$ ipython --no-banner

In [1]: import numpy as np

In [2]: np.set_printoptions(precision=3, suppress=True, linewidth=160, floatmode="fixed")

In [3]: M = np.loadtxt("a.csv", delimiter=",")

In [4]: print(M)
[[ 0.000 -3.000  3.000 -2.000]
 [ 0.000  0.000 -2.000  0.000]
 [ 0.000  0.000  0.000 -3.000]
 [ 0.000  0.000  0.000  0.000]]

In [5]: left, sv, Vh = np.linalg.svd(M)

In [6]: vecs = Vh[:(sv > 1e-8).sum()]

In [7]: rng = np.random.default_rng(569)

In [8]: x0 = M[1] + 4 * M[3] + rng.integers(2) * np.eye(4)[2]

In [9]: x0
Out[9]: array([ 0.000,  0.000, -2.000,  0.000])

In [10]: np.diag(vecs.T @ vecs)
Out[10]: array([0.000, 1.000, 1.000, 1.000])

In [11]: round(float(np.linalg.norm(x0 - vecs.T @ vecs @ x0)), 3)
Out[11]: 0.0

In [12]: np.allclose(vecs.T @ vecs @ x0, x0)
Out[12]: True

In [13]: np.linalg.svd(M, compute_uv=False)
Out[13]: array([5.079, 2.746, 1.291, 0.000])

In [14]: M.mean(axis=0)
Out[14]: array([ 0.000, -0.750,  0.250, -1.250])

In [15]: np.linalg.norm(M, axis=1).argmax()
Out[15]: np.int64(0)

In [16]: np.linalg.norm(M, axis=1)
Out[16]: array([4.690, 2.000, 3.000, 0.000])

In [17]: M[1] @ M[0]
Out[17]: np.float64(-6.0)

In [18]: round(float(np.linalg.norm(M, 2)), 3)
Out[18]: 5.079

In [19]: np.round(np.linalg.norm(M, 1), 3), round(np.linalg.norm(M, np.inf), 3)
Out[19]: (np.float64(5.0), np.float64(8.0))

In [20]: round(np.linalg.norm(M) ** 2 / np.linalg.norm(M, 2) ** 2, 3)
Out[20]: np.float64(1.357)

In [21]: np.round(np.linalg.norm(M[1] - M[0]), 3)
Out[21]: np.float64(6.164)

In [22]: r = np.linalg.matrix_rank(M)

In [23]: print(r)
3

In [24]: ns = np.linalg.svd(M)[2][r:].T

In [25]: [int(np.linalg.matrix_rank(np.delete(M, i, axis=0))) for i in range(4)]
Out[25]: [2, 2, 2, 3]

In [26]: ns.shape
Out[26]: (4, 1)

In [27]: M @ ns
Out[27]: 
array([[0.000],
       [0.000],
       [0.000],
       [0.000]])

In [28]: np.allclose(M @ ns, 0)
Out[28]: True

In [29]: np.linalg.matrix_rank(M.T @ M), np.linalg.matrix_rank(M @ M.T)
Out[29]: (np.int64(3), np.int64(3))

In [30]: ns @ ns.T
Out[30]: 
array([[1.000, 0.000, 0.000, 0.000],
       [0.000, 0.000, 0.000, 0.000],
       [0.000, 0.000, 0.000, 0.000],
       [0.000, 0.000, 0.000, 0.000]])

In [31]: [round(float(x), 3) for x in np.linalg.svd(M, compute_uv=False)[:3]]
Out[31]: [5.079, 2.746, 1.291]

In [32]: np.linalg.matrix_rank(M, rtol=0.1)
Out[32]: np.int64(3)

In [33]: np.round(np.linalg.norm(M, 2) / np.linalg.norm(M), 3)
Out[33]: np.float64(0.858)

In [34]: J = np.load("data.npy")

In [35]: J.round(3) + 0
Out[35]: 
array([[  2.931, -12.097,  -1.074,   6.626,   3.654,  -5.430,  -1.837,  -3.282,   1.857,  -4.707],
       [  2.690, -11.136,  -0.900,   6.189,   3.316,  -4.764,  -1.710,  -2.963,   1.790,  -4.137],
       [  2.333,  -9.752,  -0.662,   5.537,   2.820,  -3.831,  -1.533,  -2.507,   1.671,  -3.344],
       [  0.999,  -4.996,   0.000,   2.998,   0.999,  -0.998,  -1.000,  -0.999,   0.999,  -0.999],
       [  0.366,   0.842,   0.075,   0.181,   0.672,   0.165,   0.627,   0.015,   0.442,   0.471],
       [  1.790,   3.876,   0.917,   1.592,   3.049,   2.221,   2.905,   0.387,   2.707,   3.480],
       [  4.267,  10.823,   3.387,   4.553,   7.017,   8.644,   7.369,   1.870,   7.655,  11.394],
       [  5.123,  13.699,   4.447,   5.630,   8.370,  11.466,   9.064,   2.571,   9.571,  14.712],
       [  6.091,  17.216,   5.752,   6.867,   9.892,  14.966,  11.066,   3.463,  11.842,  18.768],
       [  8.861,  28.714,  10.032,  10.488,  14.227,  26.601,  17.268,   6.536,  18.894,  31.966]])

In [36]: round(float(np.linalg.norm(J)), 3)
Out[36]: 85.497

In [37]: J.sum(axis=0)
Out[37]: array([35.451, 37.188, 21.976, 50.660, 54.016, 49.041, 42.218,  5.089, 57.427, 67.605])

In [38]: np.zeros(10, 10)
Traceback (most recent call last):
  Cell In[38], line 1
    np.zeros(10, 10)
TypeError: Cannot interpret '10' as a data type


In [39]: np.round(np.linalg.svd(J, compute_uv=False), 3) + 0
Out[39]: array([82.076, 23.678,  3.562,  0.000,  0.000,  0.000,  0.000,  0.000,  0.000,  0.000])

In [40]: J[10]
Traceback (most recent call last):
  Cell In[40], line 1
    J[10]
IndexError: index 10 is out of bounds for axis 0 with size 10


In [41]: J.sum(axis=1)
Out[41]: array([-13.360, -11.624,  -9.269,  -2.997,   3.856,  22.924,  66.979,  84.652, 105.923, 173.587])

In [42]: r = np.linalg.matrix_rank(J)

In [43]: r
Out[43]: np.int64(3)

In [44]: ns = np.linalg.svd(J)[2][r:].T

In [45]: [int(np.linalg.matrix_rank(J[:, :j + 1])) for j in range(10)]
Out[45]: [1, 2, 3, 3, 3, 3, 3, 3, 3, 3]

In [46]: np.allclose(J @ ns, 0)
Out[46]: True

In [47]: ns.shape
Out[47]: (10, 7)

In [48]: left, sv, Vh = np.linalg.svd(J)

In [49]: vecs = Vh[:(sv > 1e-8).sum()]

In [50]: x0 = J[9] + 4 * J[4] + rng.integers(2) * np.eye(10)[0]

In [51]: x0
Out[51]: array([11.327, 32.081, 10.333, 11.212, 16.916, 27.261, 19.775,  6.596, 20.660, 33.851])

In [52]: np.diag(vecs.T @ vecs)
Out[52]: array([0.144, 0.726, 0.064, 0.367, 0.409, 0.478, 0.213, 0.058, 0.192, 0.348])

In [53]: np.linalg.matrix_rank(np.vstack([J, x0]))
Out[53]: np.int64(4)

In [54]: F = np.tril(np.array([[-3, 0, 0, -2, 1],
    ...:     [-2, 3, 1, 0, 3],
    ...:     [2, -1, 2, -2, -1],
    ...:     [-1, 2, 3, 1, 3],
    ...:     [1, -3, -3, 3, -3]]), -1) + np.eye(5, dtype=int)

In [55]: F
Out[55]: 
array([[ 1,  0,  0,  0,  0],
       [-2,  1,  0,  0,  0],
       [ 2, -1,  1,  0,  0],
       [-1,  2,  3,  1,  0],
       [ 1, -3, -3,  3,  1]])

In [56]: left, sv, Vh = np.linalg.svd(F, full_matrices=False)

In [57]: (sv > 1e-8).sum()
Out[57]: np.int64(5)

In [58]: print(np.abs(left[:, 0]).round(6).argmax())
4

In [59]: np.allclose(left * sv @ Vh, F)
Out[59]: True

In [60]: np.cumsum(sv ** 2) / np.sum(sv ** 2)
Out[60]: array([0.686, 0.865, 0.995, 1.000, 1.000])
